$ python -q
>>> import numpy as np
>>> from numpy import linalg as LA
>>> np.set_printoptions(suppress=True, linewidth=140)
>>> rnd = lambda a: np.round(a, 3) + 0
>>> E = np.loadtxt("mat.csv", delimiter=",")
>>> rnd(E)
array([[ 0.248,  0.05 , -0.347,  0.05 , -0.248],
       [ 0.05 ,  0.01 , -0.069,  0.01 , -0.05 ],
       [-0.347, -0.069,  0.485, -0.069,  0.347],
       [ 0.05 ,  0.01 , -0.069,  0.01 , -0.05 ],
       [-0.248, -0.05 ,  0.347, -0.05 ,  0.248]])
>>> # a projection of rank 1
>>> hat = np.triu(np.array([[1, 0, 4, 3, 2],
...     [0, 2, 1, 1, 1],
...     [0, 1, 4, 3, 1],
...     [5, 2, 1, 3, 3],
...     [3, 5, 4, 5, 4]]), 1) + np.eye(5)
>>> B = hat @ E @ LA.inv(hat)
>>> rnd(np.trace(B)), np.trace(E)
(np.float64(1.0), np.float64(1.0))
>>> data = np.load("dump.npy")
>>> data
array([[ 1.17 ,  0.886,  0.173,  1.659,  2.016],
       [-1.017, -1.104,  2.355, -0.986,  0.476],
       [ 2.212,  1.129,  0.161,  1.508,  0.731],
       [ 0.183,  1.461, -0.859,  0.858,  2.315],
       [ 0.354, -1.642, -1.553, -1.938, -0.106],
       [-0.103,  1.048,  0.707, -1.852,  1.99 ],
       [-1.376, -1.479, -1.157,  0.585,  1.8  ],
       [-1.041,  0.427,  2.023,  1.294,  1.402],
       [-0.087, -1.639,  1.451, -0.432,  2.004],
       [-0.312,  2.315, -0.395,  1.754,  0.556],
       [-2.239,  1.195,  1.46 ,  0.65 , -0.041],
       [-0.436, -2.481, -1.091, -0.833,  0.877],
       [-0.85 , -0.943,  2.202, -1.355, -0.84 ],
       [-0.517,  1.561, -1.829, -1.511, -0.815],
       [ 1.45 ,  0.132, -2.326,  0.657, -1.019],
       [ 0.253,  0.346,  2.069,  2.101,  0.351],
       [-2.   ,  1.228, -0.639, -1.483, -0.94 ],
       [-1.367,  0.941, -1.313,  2.08 ,  0.442],
       [-1.974,  1.38 ,  1.279, -0.987, -0.769],
       [-0.658, -2.057, -0.95 ,  1.808, -0.405],
       [ 1.341, -0.424, -0.586, -2.55 , -0.418],
       [-0.614,  1.216, -0.499, -2.314, -1.242]])
>>> hat = data @ LA.solve(data.T @ data, data.T)
>>> rnd(LA.eigvalsh(hat))
array([0., 0., 0., 0., 0., 0., 0., 0., 0., 0., 0., 0., 0., 0., 0., 0., 0., 1., 1., 1., 1., 1.])
>>> LA.matrix_rank(np.eye(22) - hat)
np.int64(17)
>>> np.allclose(hat @ hat, hat)
True
>>> q, _ = LA.qr(np.array([[-0.8, -0.8, 1.2, -0.8, -2.0],
...     [-1.5, -1.5, 2.0, -0.7, 0.9],
...     [-2.4, -0.3, 0.5, 0.7, -0.1],
...     [-0.9, 0.2, -1.3, -0.2, 1.2],
...     [-0.2, -0.1, 1.5, -0.7, 0.0]]))
>>> evals = np.array([1, 2, 0, 0, 2])
>>> A = q @ np.diag(evals) @ q.T
>>> rnd(A)
array([[ 1.654, -0.079,  0.083, -0.588, -0.382],
       [-0.079,  1.702, -0.357, -0.214,  0.302],
       [ 0.083, -0.357,  1.008,  0.508, -0.034],
       [-0.588, -0.214,  0.508,  0.498,  0.118],
       [-0.382,  0.302, -0.034,  0.118,  0.138]])
>>> w1 = np.array([[5, 1, 8, -4, 8],
...     [-9, 4, 0, -4, 6],
...     [-4, 2, 3, -9, 3],
...     [-9, 3, 7, 3, 8],
...     [9, 3, 4, -2, 4]])
>>> beta = np.array([2, 2, 3, -3, -2])
>>> act = np.maximum(A @ w1 + beta, 0)
>>> LA.matrix_rank(act)
np.int64(4)
>>> (act > 0).astype(int)
array([[1, 1, 1, 0, 1],
       [0, 1, 1, 0, 1],
       [0, 1, 1, 0, 1],
       [0, 1, 1, 0, 0],
       [0, 1, 1, 0, 0]])
>>> (act > 0).mean(axis=0)
array([0.2, 1. , 1. , 0. , 0.6])
>>> C = np.array([[-1, -2, -1], [-3, 0, -3], [3, -1, 2], [-2, -3, -2], [1, 1, 1]])
>>> (act @ C).round(6).argmax(axis=1)
array([0, 1, 0, 0, 1])
>>> w1 @ C
array([[ 32,   2,  24],
       [ 11,  36,  11],
       [ 28,  35,  25],
       [ 23,  10,  16],
       [  2, -12,  -2]])
